% ipython --no-banner

In [1]: import numpy as np

In [2]: from numpy import linalg as LA

In [3]: np.set_printoptions(suppress=True, linewidth=120)

In [4]: M = np.load("w.npy")

In [5]: print(M.round(2))
[[ 0.15 -0.05 -0.05 -0.05 -0.05  0.34]
 [-0.05  0.02  0.02  0.02  0.02 -0.11]
 [-0.05  0.02  0.02  0.02  0.02 -0.11]
 [-0.05  0.02  0.02  0.02  0.02 -0.11]
 [-0.05  0.02  0.02  0.02  0.02 -0.11]
 [ 0.34 -0.11 -0.11 -0.11 -0.11  0.79]]

In [6]: round(float(np.trace(LA.pinv(M) @ M)), 2)
Out[6]: 1.0

In [7]: np.unique(M.round(6), axis=0).shape
Out[7]: (3, 6)

In [8]: np.abs(np.diag(LA.qr(M)[1])) > 1e-9
Out[8]: array([ True, False, False, False, False, False])

In [9]: r = LA.matrix_rank(M)

In [10]: r
Out[10]: np.int64(1)

In [11]: ns = LA.svd(M)[2][r:].T

In [12]: np.allclose(M @ ns, 0)
Out[12]: True

In [13]: ns.shape
Out[13]: (6, 5)

In [14]: [int(LA.matrix_rank(np.delete(M, i, axis=0))) for i in range(6)]
Out[14]: [1, 1, 1, 1, 1, 1]

In [15]: print(LA.matrix_rank(M.T @ M), LA.matrix_rank(M @ M.T))
1 1

In [16]: np.allclose(M, M.T)
Out[16]: True

In [17]: np.round((M + M.T) / 2, 2)
Out[17]: 
array([[ 0.15, -0.05, -0.05, -0.05, -0.05,  0.34],
       [-0.05,  0.02,  0.02,  0.02,  0.02, -0.11],
       [-0.05,  0.02,  0.02,  0.02,  0.02, -0.11],
       [-0.05,  0.02,  0.02,  0.02,  0.02, -0.11],
       [-0.05,  0.02,  0.02,  0.02,  0.02, -0.11],
       [ 0.34, -0.11, -0.11, -0.11, -0.11,  0.79]])

In [18]: np.round(LA.matrix_power(M, 4), 2)
Out[18]: 
array([[ 0.15, -0.05, -0.05, -0.05, -0.05,  0.34],
       [-0.05,  0.02,  0.02,  0.02,  0.02, -0.11],
       [-0.05,  0.02,  0.02,  0.02,  0.02, -0.11],
       [-0.05,  0.02,  0.02,  0.02,  0.02, -0.11],
       [-0.05,  0.02,  0.02,  0.02,  0.02, -0.11],
       [ 0.34, -0.11, -0.11, -0.11, -0.11,  0.79]])

In [19]: round(np.abs(LA.eigvals(M)).max(), 2)
Out[19]: np.float64(1.0)

In [20]: LA.determinant(M)
AttributeError: module 'numpy.linalg' has no attribute 'determinant'


In [21]: np.round(np.sort(np.abs(LA.eigvals(M))), 2) + 0
Out[21]: array([0., 0., 0., 0., 0., 1.])

In [22]: assert M == M.T
ValueError: The truth value of an array with more than one element is ambiguous. Use a.any() or a.all()


In [23]: F = np.array([[0.4, -1.0, -1.4, 0.4, -0.5],
    ...:     [0.3, -0.3, 1.1, 1.3, 0.1],
    ...:     [0.7, -0.1, -0.2, 0.0, 1.3],
    ...:     [-1.5, -0.9, -1.7, -0.9, 1.1],
    ...:     [1.5, -1.4, 0.8, -1.1, -1.7],
    ...:     [-1.2, 1.2, 0.7, 0.9, 0.9],
    ...:     [0.1, -1.8, 0.1, 1.0, 0.5],
    ...:     [-0.1, -0.2, -0.5, 1.6, 1.2]])

In [24]: rng = np.random.default_rng(3452)

In [25]: F[1] = F[3] + 0.1 * rng.normal(size=5)

In [26]: F.round(2)
Out[26]: 
array([[ 0.4 , -1.  , -1.4 ,  0.4 , -0.5 ],
       [-1.49, -1.05, -1.66, -0.76,  1.12],
       [ 0.7 , -0.1 , -0.2 ,  0.  ,  1.3 ],
       [-1.5 , -0.9 , -1.7 , -0.9 ,  1.1 ],
       [ 1.5 , -1.4 ,  0.8 , -1.1 , -1.7 ],
       [-1.2 ,  1.2 ,  0.7 ,  0.9 ,  0.9 ],
       [ 0.1 , -1.8 ,  0.1 ,  1.  ,  0.5 ],
       [-0.1 , -0.2 , -0.5 ,  1.6 ,  1.2 ]])

In [27]: hat = F @ LA.solve(F.T @ F, F.T)

In [28]: np.allclose(hat @ hat, hat)
Out[28]: True

In [29]: np.round(hat @ F[:, 0], 2)
Out[29]: array([ 0.4 , -1.49,  0.7 , -1.5 ,  1.5 , -1.2 ,  0.1 , -0.1 ])

In [30]: vec = np.array([1, 2, -2, 0, 1])

In [31]: rhs = F @ vec

In [32]: np.round(LA.pinv(F) @ F, 2) + 0
Out[32]: 
array([[1., 0., 0., 0., 0.],
       [0., 1., 0., 0., 0.],
       [0., 0., 1., 0., 0.],
       [0., 0., 0., 1., 0.],
       [0., 0., 0., 0., 1.]])

In [33]: rhs = rhs + 0.3 * rng.normal(size=8)

In [34]: rhs.round(2)
Out[34]: array([ 0.8 ,  0.61,  2.24,  1.21, -4.61,  1.12, -2.81,  1.76])

In [35]: c, *_ = LA.lstsq(F, rhs)

In [36]: round(float(LA.norm(rhs - F @ c)), 2)
Out[36]: 0.39

In [37]: c.round(2)
Out[37]: array([ 0.91,  1.89, -1.86,  0.15,  1.01])

In [38]: c.round()
Out[38]: array([ 1.,  2., -2.,  0.,  1.])

In [39]: [round(float(LA.norm(LA.solve(F.T @ F + lam * np.eye(5), F.T @ rhs))), 2) for lam in (0, 1, 10, 100)]
Out[39]: [2.98, 2.16, 0.9, 0.19]

In [40]: B = F / LA.norm(F, axis=1, keepdims=True)

In [41]: G = B @ B.T

In [42]: round(float(np.degrees(np.arccos(np.clip(G[1, 7], -1, 1)))), 2)
Out[42]: 76.96

In [43]: (np.abs(G) > 0.9).astype(int)
Out[43]: 
array([[1, 0, 0, 0, 0, 0, 0, 0],
       [0, 1, 0, 1, 0, 0, 0, 0],
       [0, 0, 1, 0, 0, 0, 0, 0],
       [0, 1, 0, 1, 0, 0, 0, 0],
       [0, 0, 0, 0, 1, 0, 0, 0],
       [0, 0, 0, 0, 0, 1, 0, 0],
       [0, 0, 0, 0, 0, 0, 1, 0],
       [0, 0, 0, 0, 0, 0, 0, 1]])

In [44]: G = M.T @ M

In [45]: round(np.trace(G), 2), round((M ** 2).sum(), 2)
Out[45]: (np.float64(1.0), np.float64(1.0))

In [46]: np.round(np.diag(G), 2)
Out[46]: array([0.15, 0.02, 0.02, 0.02, 0.02, 0.79])

In [47]: np.allclose(G, G.T)
Out[47]: True
